$ python3 -q
>>> import numpy as np
>>> from numpy import linalg as LA
>>> np.set_printoptions(precision=1, suppress=True, linewidth=200, floatmode="fixed")
>>> data = np.loadtxt("x.csv", delimiter=",")
>>> data
array([[ 0.0, -4.0,  1.0, -2.0,  1.0, -4.0,  3.0,  3.0],
       [ 4.0,  0.0, -2.0, -2.0,  0.0, -1.0,  4.0, -1.0],
       [-1.0,  2.0,  0.0,  0.0, -3.0,  3.0,  1.0, -4.0],
       [ 2.0,  2.0,  0.0,  0.0, -5.0,  1.0,  1.0,  4.0],
       [-1.0,  0.0,  3.0,  5.0,  0.0, -1.0,  1.0,  1.0],
       [ 4.0,  1.0, -3.0, -1.0,  1.0,  0.0, -5.0,  0.0],
       [-3.0, -4.0, -1.0, -1.0, -1.0,  5.0,  0.0,  4.0],
       [-3.0,  1.0,  4.0, -4.0, -1.0,  0.0, -4.0,  0.0]])
>>> x = np.array([4, 0, 5, 0, 2, 3, 0, 0])
>>> y = data @ x
>>> beta, lr = np.zeros(8), 1 / LA.norm(data, 2) ** 2
>>> for i in range(200):
...     beta -= lr * data.T @ (data @ beta - y)
...     if i % 50 == 0: print(i, round(LA.norm(data @ beta - y), 1))
... 
0 9.4
50 4.0
100 1.8
150 0.8
>>> beta.round(1) + 0
array([3.8, 0.0, 4.8, 0.0, 1.9, 2.8, 0.0, 0.0])
>>> round(float(LA.cond(data)), 1)
8.0
>>> x = np.array([-3, -2, 2, 1, 2, -1, 2, 3])
>>> np.round(LA.det(data), 1)
np.float64(379456.0)
>>> LA.svd(data, compute_uv=False)
array([9.7, 9.7, 8.2, 8.2, 6.4, 6.4, 1.2, 1.2])
>>> q = LA.solve(np.eye(8) - data, np.eye(8) + data)
>>> np.round(q @ q.T, 1) + 0
array([[1.0, 0.0, 0.0, 0.0, 0.0, 0.0, 0.0, 0.0],
       [0.0, 1.0, 0.0, 0.0, 0.0, 0.0, 0.0, 0.0],
       [0.0, 0.0, 1.0, 0.0, 0.0, 0.0, 0.0, 0.0],
       [0.0, 0.0, 0.0, 1.0, 0.0, 0.0, 0.0, 0.0],
       [0.0, 0.0, 0.0, 0.0, 1.0, 0.0, 0.0, 0.0],
       [0.0, 0.0, 0.0, 0.0, 0.0, 1.0, 0.0, 0.0],
       [0.0, 0.0, 0.0, 0.0, 0.0, 0.0, 1.0, 0.0],
       [0.0, 0.0, 0.0, 0.0, 0.0, 0.0, 0.0, 1.0]])
>>> round(float(LA.det(q)), 1)
1.0
>>> mat = np.load("mat.npy")
>>> mat
array([[ 0,  1,  3,  5,  3,  5,  3, -4, -1, -2, -3, -1],
       [-1,  0, -6,  1, -3,  4, -9,  4, -2,  8, -4,  8],
       [-3,  6,  0,  7,  6,  4,  2,  0,  5,  2,  6, -8],
       [-5, -1, -7,  0, -4, -1, -3, -7, -5,  5, -1,  0],
       [-3,  3, -6,  4,  0,  6,  5,  2, -3, -5,  1,  2],
       [-5, -4, -4,  1, -6,  0,  4,  9,  6, -3,  1,  0],
       [-3,  9, -2,  3, -5, -4,  0,  0,  7,  5,  2,  6],
       [ 4, -4,  0,  7, -2, -9,  0,  0, -2,  3, -4,  0],
       [ 1,  2, -5,  5,  3, -6, -7,  2,  0, -2,  6,  3],
       [ 2, -8, -2, -5,  5,  3, -5, -3,  2,  0, -9, -5],
       [ 3,  4, -6,  1, -1, -1, -2,  4, -6,  9,  0,  0],
       [ 1, -8,  8,  0, -2,  0, -6,  0, -3,  5,  0,  0]])
>>> # skew-symmetric
>>> LA.cond(mat) > 100
np.False_
>>> round(np.log10(LA.cond(mat)))
2
>>> np.argsort(-LA.norm(mat, axis=0).round(6), kind="stable")[:3]
array([1, 2, 9])
>>> np.round(np.abs(LA.svd(mat)[2][-1]), 1) + 0
array([0.7, 0.1, 0.2, 0.1, 0.4, 0.3, 0.0, 0.3, 0.2, 0.0, 0.3, 0.0])
>>> LA.matrix_rank(mat, rtol=0.1)
np.int64(10)
>>> rng = np.random.default_rng(29050)
>>> lab = rng.permutation(12)
>>> M2 = mat[:, lab] * rng.choice([-1, 1], 12)
>>> M2
array([[ 0,  3, -4,  1,  5, -2,  3,  3, -1,  5, -3,  1],
       [-1,  4,  4, -8,  4,  8, -6, -9, -2,  1,  3,  0],
       [-3, -6,  0,  8,  4,  2,  0,  2,  5,  7, -6,  6],
       [-5,  1, -7,  0, -1,  5, -7, -3, -5,  0,  4, -1],
       [-3, -1,  2, -2,  6, -5, -6,  5, -3,  4,  0,  3],
       [-5, -1,  9,  0,  0, -3, -4,  4,  6,  1,  6, -4],
       [-3, -2,  0, -6, -4,  5, -2,  0,  7,  3,  5,  9],
       [ 4,  4,  0,  0, -9,  3,  0,  0, -2,  7,  2, -4],
       [ 1, -6,  2, -3, -6, -2, -5, -7,  0,  5, -3,  2],
       [ 2,  9, -3,  5,  3,  0, -2, -5,  2, -5, -5, -8],
       [ 3,  0,  4,  0, -1,  9, -6, -2, -6,  1,  1,  4],
       [ 1,  0,  0,  0,  0,  5,  8, -6, -3,  0,  2, -8]])
>>> left, _, Vh = LA.svd(mat.T @ M2)
>>> lab
array([ 0, 10,  7, 11,  5,  9,  2,  6,  8,  3,  4,  1])
>>> left, sv, Vh = LA.svd(mat)
>>> np.argmax(sv[:-1] / (sv[1:] + 1e-6)) + 1
np.int64(10)
>>> sv
array([24.7, 24.7, 17.1, 17.1, 13.2, 13.2, 11.8, 11.8, 10.0, 10.0,  0.3,  0.3])
>>> M2 = left[:, :10] @ np.diag(sv[:10]) @ Vh[:10]
>>> M2.round(1) + 0
array([[ 0.0,  0.9,  3.0,  5.0,  3.1,  5.0,  3.1, -4.0, -1.0, -1.9, -2.9, -0.9],
       [-0.9,  0.0, -6.0,  1.0, -3.1,  4.0, -9.0,  4.0, -2.0,  8.0, -4.0,  8.0],
       [-3.0,  6.0,  0.0,  7.0,  6.0,  4.0,  2.0,  0.0,  5.0,  2.0,  6.0, -8.0],
       [-5.0, -1.0, -7.0,  0.0, -4.0, -1.0, -3.0, -7.0, -5.0,  5.0, -1.0,  0.0],
       [-3.1,  3.1, -6.0,  4.0,  0.0,  6.0,  4.9,  2.1, -3.0, -5.0,  0.9,  2.0],
       [-5.0, -4.0, -4.0,  1.0, -6.0,  0.0,  4.0,  9.0,  6.0, -3.0,  1.0,  0.0],
       [-3.1,  9.0, -2.0,  3.0, -4.9, -4.0,  0.0,  0.0,  7.0,  5.0,  2.0,  6.0],
       [ 4.0, -4.0,  0.0,  7.0, -2.1, -9.0,  0.0,  0.0, -2.0,  3.0, -4.0,  0.0],
       [ 1.0,  2.0, -5.0,  5.0,  3.0, -6.0, -7.0,  2.0,  0.0, -2.0,  6.0,  3.0],
       [ 1.9, -8.0, -2.0, -5.0,  5.0,  3.0, -5.0, -3.0,  2.0,  0.0, -9.0, -5.0],
       [ 2.9,  4.0, -6.0,  1.0, -0.9, -1.0, -2.0,  4.0, -6.0,  9.0,  0.0,  0.0],
       [ 0.9, -8.0,  8.0,  0.0, -2.0,  0.0, -6.0,  0.0, -3.0,  5.0,  0.0,  0.0]])
>>> LA.matrix_rank(mat, rtol=0.05)
np.int64(10)
>>> def softmax(z):
...     e = np.exp(z - z.max(axis=-1, keepdims=True))
...     return e / e.sum(axis=-1, keepdims=True)
... 
>>> softmax(mat).sum(axis=1)
array([1.0, 1.0, 1.0, 1.0, 1.0, 1.0, 1.0, 1.0, 1.0, 1.0, 1.0, 1.0])
>>> np.round(softmax(10 * mat[6]), 1) + 0
array([0.0, 1.0, 0.0, 0.0, 0.0, 0.0, 0.0, 0.0, 0.0, 0.0, 0.0, 0.0])
>>> scores = mat @ mat.T / np.sqrt(12)
>>> softmax(scores).round(6).argmax(axis=1)
array([ 0,  1,  2,  3,  4,  5,  6,  7,  8,  9, 10, 11])
>>> np.round(softmax(scores)[6] @ mat, 1) + 0
array([-3.0,  9.0, -2.0,  3.0, -5.0, -4.0,  0.0,  0.0,  7.0,  5.0,  2.0,  6.0])
>>> mat.reshape(12, 13)
Traceback (most recent call last):
  File "<python-input-43>", line 1, in <module>
    mat.reshape(12, 13)
    ~~~~~~~~~~~^^^^^^^^
ValueError: cannot reshape array of size 144 into shape (12,13)
>>> mat.reshape(2, -1)
array([[ 0,  1,  3,  5,  3,  5,  3, -4, -1, -2, -3, -1, -1,  0, -6,  1, -3,  4, -9,  4, -2,  8, -4,  8, -3,  6,  0,  7,  6,  4,  2,  0,  5,  2,  6, -8, -5, -1, -7,  0, -4, -1, -3, -7, -5,  5, -1,
         0, -3,  3, -6,  4,  0,  6,  5,  2, -3, -5,  1,  2, -5, -4, -4,  1, -6,  0,  4,  9,  6, -3,  1,  0],
       [-3,  9, -2,  3, -5, -4,  0,  0,  7,  5,  2,  6,  4, -4,  0,  7, -2, -9,  0,  0, -2,  3, -4,  0,  1,  2, -5,  5,  3, -6, -7,  2,  0, -2,  6,  3,  2, -8, -2, -5,  5,  3, -5, -3,  2,  0, -9,
        -5,  3,  4, -6,  1, -1, -1, -2,  4, -6,  9,  0,  0,  1, -8,  8,  0, -2,  0, -6,  0, -3,  5,  0,  0]])
>>> t3 = mat.reshape(12, 2, -1)
>>> np.swapaxes(t3, 1, 2)[6]
array([[-3,  0],
       [ 9,  0],
       [-2,  7],
       [ 3,  5],
       [-5,  2],
       [-4,  6]])
>>> t3.sum(axis=1)
array([[  3,  -3,   2,   3,   0,   4],
       [-10,   4,  -8,   9,  -7,  12],
       [ -1,   6,   5,   9,  12,  -4],
       [ -8,  -8, -12,   5,  -5,  -1],
       [  2,   5,  -9,  -1,   1,   8],
       [ -1,   5,   2,  -2,  -5,   0],
       [ -3,   9,   5,   8,  -3,   2],
       [  4,  -4,  -2,  10,  -6,  -9],
       [ -6,   4,  -5,   3,   9,  -3],
       [ -3, -11,   0,  -5,  -4,  -2],
       [  1,   8, -12,  10,  -1,  -1],
       [ -5,  -8,   5,   5,  -2,   0]])
>>> t3.shape
(12, 2, 6)
>>> t3.transpose(1, 0, 2)
array([[[ 0,  1,  3,  5,  3,  5],
        [-1,  0, -6,  1, -3,  4],
        [-3,  6,  0,  7,  6,  4],
        [-5, -1, -7,  0, -4, -1],
        [-3,  3, -6,  4,  0,  6],
        [-5, -4, -4,  1, -6,  0],
        [-3,  9, -2,  3, -5, -4],
        [ 4, -4,  0,  7, -2, -9],
        [ 1,  2, -5,  5,  3, -6],
        [ 2, -8, -2, -5,  5,  3],
        [ 3,  4, -6,  1, -1, -1],
        [ 1, -8,  8,  0, -2,  0]],

       [[ 3, -4, -1, -2, -3, -1],
        [-9,  4, -2,  8, -4,  8],
        [ 2,  0,  5,  2,  6, -8],
        [-3, -7, -5,  5, -1,  0],
        [ 5,  2, -3, -5,  1,  2],
        [ 4,  9,  6, -3,  1,  0],
        [ 0,  0,  7,  5,  2,  6],
        [ 0,  0, -2,  3, -4,  0],
        [-7,  2,  0, -2,  6,  3],
        [-5, -3,  2,  0, -9, -5],
        [-2,  4, -6,  9,  0,  0],
        [-6,  0, -3,  5,  0,  0]]])
>>> np.einsum("ihd,ihd->ih", t3, t3)
array([[ 69,  40],
       [ 63, 245],
       [146, 133],
       [ 92, 109],
       [106,  68],
       [ 94, 143],
       [144, 114],
       [166,  29],
       [100, 102],
       [131, 144],
       [ 64, 137],
       [133,  70]])
>>> t3[:, 0]
array([[ 0,  1,  3,  5,  3,  5],
       [-1,  0, -6,  1, -3,  4],
       [-3,  6,  0,  7,  6,  4],
       [-5, -1, -7,  0, -4, -1],
       [-3,  3, -6,  4,  0,  6],
       [-5, -4, -4,  1, -6,  0],
       [-3,  9, -2,  3, -5, -4],
       [ 4, -4,  0,  7, -2, -9],
       [ 1,  2, -5,  5,  3, -6],
       [ 2, -8, -2, -5,  5,  3],
       [ 3,  4, -6,  1, -1, -1],
       [ 1, -8,  8,  0, -2,  0]])
>>> M = np.loadtxt("sample6.csv", delimiter=",")
>>> M
array([[0.0, 0.0, 1.0, 0.0, 2.0, 0.0, 3.0, 1.0, 1.0, 0.0, 3.0, 3.0, 0.0, 1.0],
       [0.0, 0.0, 0.0, 3.0, 2.0, 2.0, 1.0, 1.0, 1.0, 1.0, 2.0, 1.0, 2.0, 0.0],
       [0.0, 0.0, 0.0, 0.0, 2.0, 3.0, 2.0, 1.0, 1.0, 0.0, 0.0, 2.0, 1.0, 0.0],
       [0.0, 0.0, 0.0, 0.0, 0.0, 2.0, 0.0, 1.0, 0.0, 3.0, 3.0, 1.0, 1.0, 3.0],
       [0.0, 0.0, 0.0, 0.0, 0.0, 3.0, 3.0, 2.0, 2.0, 3.0, 2.0, 0.0, 3.0, 2.0],
       [0.0, 0.0, 0.0, 0.0, 0.0, 0.0, 2.0, 2.0, 0.0, 1.0, 2.0, 2.0, 3.0, 2.0],
       [0.0, 0.0, 0.0, 0.0, 0.0, 0.0, 0.0, 2.0, 2.0, 1.0, 1.0, 1.0, 0.0, 3.0],
       [0.0, 0.0, 0.0, 0.0, 0.0, 0.0, 0.0, 0.0, 3.0, 3.0, 2.0, 0.0, 3.0, 1.0],
       [0.0, 0.0, 0.0, 0.0, 0.0, 0.0, 0.0, 0.0, 0.0, 0.0, 0.0, 3.0, 2.0, 0.0],
       [0.0, 0.0, 0.0, 0.0, 0.0, 0.0, 0.0, 0.0, 0.0, 0.0, 2.0, 2.0, 0.0, 3.0],
       [0.0, 0.0, 0.0, 0.0, 0.0, 0.0, 0.0, 0.0, 0.0, 0.0, 0.0, 2.0, 3.0, 2.0],
       [0.0, 0.0, 0.0, 0.0, 0.0, 0.0, 0.0, 0.0, 0.0, 0.0, 0.0, 0.0, 0.0, 2.0],
       [0.0, 0.0, 0.0, 0.0, 0.0, 0.0, 0.0, 0.0, 0.0, 0.0, 0.0, 0.0, 0.0, 1.0],
       [0.0, 0.0, 0.0, 0.0, 0.0, 0.0, 0.0, 0.0, 0.0, 0.0, 0.0, 0.0, 0.0, 0.0]])
>>> # triangular
>>> np.unique(M.round(6), axis=0).shape
(14, 14)
>>> np.round(np.trace(LA.pinv(M) @ M), 1)
np.float64(12.0)
>>> np.abs(np.diag(LA.qr(M)[1])) > 1e-9
array([False, False, False, False, False, False, False, False, False, False, False, False, False, False])
>>> np.allclose(M[:-1].T @ LA.lstsq(M[:-1].T, M[-1])[0], M[-1])
True
